$ python -q
>>> import numpy as np
>>> from numpy import linalg as LA
>>> np.set_printoptions(suppress=True, linewidth=200)
>>> J = np.loadtxt("block6.csv", delimiter=",")
>>> J
array([[-0.77,  0.93, -0.48,  0.98,  0.96,  0.99, -1.  ,  0.31,  0.2 ,  0.98, -0.94],
       [-0.35,  1.  , -0.23,  0.99, -0.24,  1.  , -1.  , -0.36,  0.99, -0.97, -0.65],
       [ 0.04,  0.78,  0.58,  0.92, -0.4 ,  0.89, -0.38, -0.29,  0.81, -0.88, -0.08],
       [-0.43, -0.97,  0.62,  0.37,  0.96, -0.71, -0.95,  0.52, -0.99,  1.  , -0.59],
       [-0.24, -0.88,  0.93,  0.94,  0.84,  0.07, -0.82,  0.21, -0.96,  0.98, -0.44],
       [-0.65,  0.28, -0.99, -0.97,  0.93, -0.28, -1.  ,  0.6 , -0.61,  1.  , -0.76],
       [ 0.16,  0.61,  1.  ,  1.  , -0.39,  0.99, -0.27, -0.52,  0.65, -0.94, -0.12],
       [-0.1 ,  0.14, -0.81, -0.85,  0.11, -0.42, -0.27,  0.16,  0.08,  0.33, -0.05],
       [-0.43,  0.94, -0.99, -0.91,  0.3 ,  0.63, -0.98,  0.23,  0.88,  0.09, -0.52],
       [ 0.04,  0.87, -0.88, -0.77, -0.6 ,  0.36,  0.04, -0.12,  0.92, -0.91,  0.12],
       [ 0.16,  0.51, -0.98, -1.  , -0.66, -0.86,  0.86,  0.08,  0.78, -0.78,  0.45],
       [-0.38,  0.9 , -0.42,  0.82,  0.42,  0.95, -0.99,  0.  ,  0.74,  0.  , -0.6 ],
       [ 0.69,  0.21, -0.24, -0.94, -0.98, -0.85,  1.  , -0.45,  0.92, -1.  ,  0.88],
       [-0.69, -0.85,  0.88,  0.99,  0.99,  0.74, -1.  ,  0.51, -0.99,  1.  , -0.89],
       [-0.04, -0.99, -0.71, -1.  ,  0.78, -1.  ,  0.83,  0.58, -1.  ,  1.  ,  0.23],
       [-0.36, -0.82, -0.98, -1.  ,  0.83, -0.97, -0.73,  0.6 , -0.93,  1.  , -0.28],
       [ 0.16, -1.  , -0.21, -1.  ,  0.88, -1.  ,  0.99,  0.71, -1.  ,  1.  ,  0.56],
       [-0.66, -0.24, -0.24,  0.74,  0.97,  0.68, -1.  ,  0.49, -0.91,  1.  , -0.85],
       [-0.52,  0.81,  0.99,  1.  ,  0.85,  1.  , -1.  , -0.18,  0.09,  0.66, -0.86],
       [-0.29,  0.98,  0.45,  0.99, -0.03,  1.  , -0.99, -0.32,  0.96, -0.89, -0.6 ],
       [-0.33,  0.95, -1.  , -1.  , -0.1 , -0.13, -0.91,  0.27,  0.93, -0.33, -0.26],
       [-0.14,  0.41,  0.99,  1.  ,  0.41,  0.99, -0.94, -0.33,  0.02, -0.2 , -0.52],
       [-0.25, -0.78, -1.  , -1.  ,  0.59, -1.  ,  0.24,  0.69, -0.83,  0.99,  0.12],
       [-0.18,  0.93,  0.3 ,  0.96, -0.11,  0.97, -0.94, -0.24,  0.89, -0.82, -0.41]])
>>> idx = J[:, 8] > np.median(J[:, 8])
>>> u = J[idx].mean(axis=0) - J[~idx].mean(axis=0)
>>> idx.astype(int)
array([1, 1, 1, 0, 0, 0, 1, 0, 1, 1, 1, 1, 1, 0, 0, 0, 0, 0, 0, 1, 1, 0, 0, 1])
>>> np.round((((J - J.mean(axis=0)) @ u > 0) == idx).mean(), 2)
np.float64(0.88)
>>> ((J - J.mean(axis=0)) @ u > 0).astype(int)
array([0, 1, 1, 0, 0, 0, 1, 0, 1, 1, 1, 1, 1, 0, 0, 0, 0, 0, 1, 1, 1, 1, 0, 1])
